In [1]: import numpy as np

In [2]: np.set_printoptions(suppress=True, linewidth=140)

In [3]: def rnd(a):
   ...:     return np.round(a, 1) + 0
   ...: 

In [4]: arr = np.load("layer10.npy")

In [5]: arr
Out[5]: 
array([[5., 1., 1., 1., 1., 1., 1.],
       [1., 5., 1., 1., 1., 1., 1.],
       [1., 1., 5., 1., 1., 1., 1.],
       [1., 1., 1., 5., 1., 1., 1.],
       [1., 1., 1., 1., 5., 1., 1.],
       [1., 1., 1., 1., 1., 5., 1.],
       [1., 1., 1., 1., 1., 1., 5.]])

In [6]: Lm = np.linalg.cholesky(arr)

In [7]: rnd(np.prod(np.diag(Lm)) ** 2), rnd(np.linalg.det(arr))
Out[7]: (np.float64(45056.0), np.float64(45056.0))

In [8]: rnd(Lm)
Out[8]: 
array([[2.2, 0. , 0. , 0. , 0. , 0. , 0. ],
       [0.4, 2.2, 0. , 0. , 0. , 0. , 0. ],
       [0.4, 0.4, 2.2, 0. , 0. , 0. , 0. ],
       [0.4, 0.4, 0.3, 2.1, 0. , 0. , 0. ],
       [0.4, 0.4, 0.3, 0.3, 2.1, 0. , 0. ],
       [0.4, 0.4, 0.3, 0.3, 0.2, 2.1, 0. ],
       [0.4, 0.4, 0.3, 0.3, 0.2, 0.2, 2.1]])

In [9]: M = np.loadtxt("run5.csv", delimiter=",")

In [10]: print(M)
[[-18.4  -4.2  -6.6]
 [ 10.3  11.2 -13. ]
 [ 10.9 -16.3   4.1]
 [ 13.7  -5.   13.7]
 [ -8.5   0.3 -18.1]
 [ 16.2   4.4  10.8]
 [ -0.8  12.8  15.4]
 [ 16.9 -10.6  -0.9]
 [-17.5  -9.8  -0.5]
 [  6.6   3.7  18.5]
 [ 15.2  -6.8 -11.1]
 [ -8.6 -15.5   9.3]
 [ -3.  -19.6   2.8]
 [  8.5 -14.5  10.8]
 [-11.6  -2.4 -16.1]
 [ 14.   12.4  -7.1]
 [ 15.4  12.7   1.5]
 [  0.8  18.   -8.8]
 [ 16.   12.    1.2]
 [-13.6  -9.9  10.9]
 [  6.6  15.1  11.3]
 [ -6.8   3.   18.6]
 [ -9.2 -10.8  14.1]
 [-15.3  12.7   1.9]
 [-14.9   2.4 -13.1]
 [  9.1  16.8  -5.9]
 [ -0.2 -12.6 -15.5]]

In [11]: Xc = M - M.mean(axis=0)

In [12]: V = np.linalg.svd(Xc)[2][:2]

In [13]: A2 = Xc - Xc @ V.T @ V

In [14]: rnd(np.diag(V.T @ V))
Out[14]: array([0.7, 0.6, 0.7])

In [15]: rnd(A2.std(axis=0))
Out[15]: array([5.6, 6.2, 5. ])

In [16]: W2 = M[[26, 9]].astype(float)

In [17]: for _ in range(4):
    ...:     lab = np.linalg.norm(M[:, None] - W2, axis=-1).argmin(axis=1)
    ...:     W2 = np.array([M[lab == j].mean(axis=0) for j in range(2)])
    ...: 

In [18]: lab
Out[18]: array([0, 1, 0, 1, 0, 1, 1, 0, 0, 1, 0, 0, 0, 0, 0, 1, 1, 1, 1, 0, 1, 1, 0, 1, 0, 1, 0])

In [19]: print(rnd(W2[1] - W2[0]))
[10.5 19.3  6.6]

In [20]: print(np.bincount(lab))
[14 13]

In [21]: np.abs(W2[1] - W2[0]).argmax()
Out[21]: np.int64(1)

In [22]: print(rnd(W2))
[[-3.9 -9.3 -2.1]
 [ 6.6 10.   4.5]]

In [23]: Xc = M - M.mean(axis=0)

In [24]: left, sig, Vt = np.linalg.svd(Xc, full_matrices=False)

In [25]: rnd(Xc.mean(axis=0))
Out[25]: array([0., 0., 0.])

In [26]: np.abs(Vt[0]).argmax()
Out[26]: np.int64(0)

In [27]: print(np.linalg.matrix_rank(Xc))
3

In [28]: np.searchsorted(np.cumsum(sig ** 2) / (sig ** 2).sum(), 0.9) + 1
Out[28]: np.int64(3)

In [29]: np.abs(left[:, 0]).argmax()
Out[29]: np.int64(8)

In [30]: rnd(sig ** 2 / (sig ** 2).sum())
Out[30]: array([0.4, 0.3, 0.2])

In [31]: gram = np.cov(M, rowvar=False)

In [32]: np.argwhere(np.triu(np.abs(np.corrcoef(M.T)) > 0.8, 1))
Out[32]: array([], shape=(0, 2), dtype=int64)

In [33]: rnd(np.corrcoef(M.T))
Out[33]: 
array([[ 1. ,  0.2,  0.1],
       [ 0.2,  1. , -0.1],
       [ 0.1, -0.1,  1. ]])

In [34]: rnd(np.linalg.eigvalsh(gram)[::-1])
Out[34]: array([173.9, 140.9,  98.3])

In [35]: rnd(gram)
Out[35]: 
array([[145.9,  31.9,  13.9],
       [ 31.9, 137.3, -12.7],
       [ 13.9, -12.7, 130. ]])

In [36]: rnd(M.std(axis=0))
Out[36]: array([11.9, 11.5, 11.2])

In [37]: rnd(np.corrcoef(M[:, 2], M[:, 1])[0, 1])
Out[37]: np.float64(-0.1)

In [38]: A2 = np.array([[1, 1], [1, -1]])

In [39]: rng = np.random.default_rng(868)

In [40]: feats = np.kron(A2, np.kron(A2, A2))[rng.permutation(8)][:4]

In [41]: feats
Out[41]: 
array([[ 1,  1,  1,  1, -1, -1, -1, -1],
       [ 1, -1,  1, -1, -1,  1, -1,  1],
       [ 1, -1, -1,  1, -1,  1,  1, -1],
       [ 1, -1,  1, -1,  1, -1,  1, -1]])

In [42]: f, g = feats[3], feats[1]

In [43]: f @ g
Out[43]: np.int64(0)

In [44]: p = (f @ g) / (f @ f) * f

In [45]: g - p
Out[45]: array([ 1., -1.,  1., -1., -1.,  1., -1.,  1.])
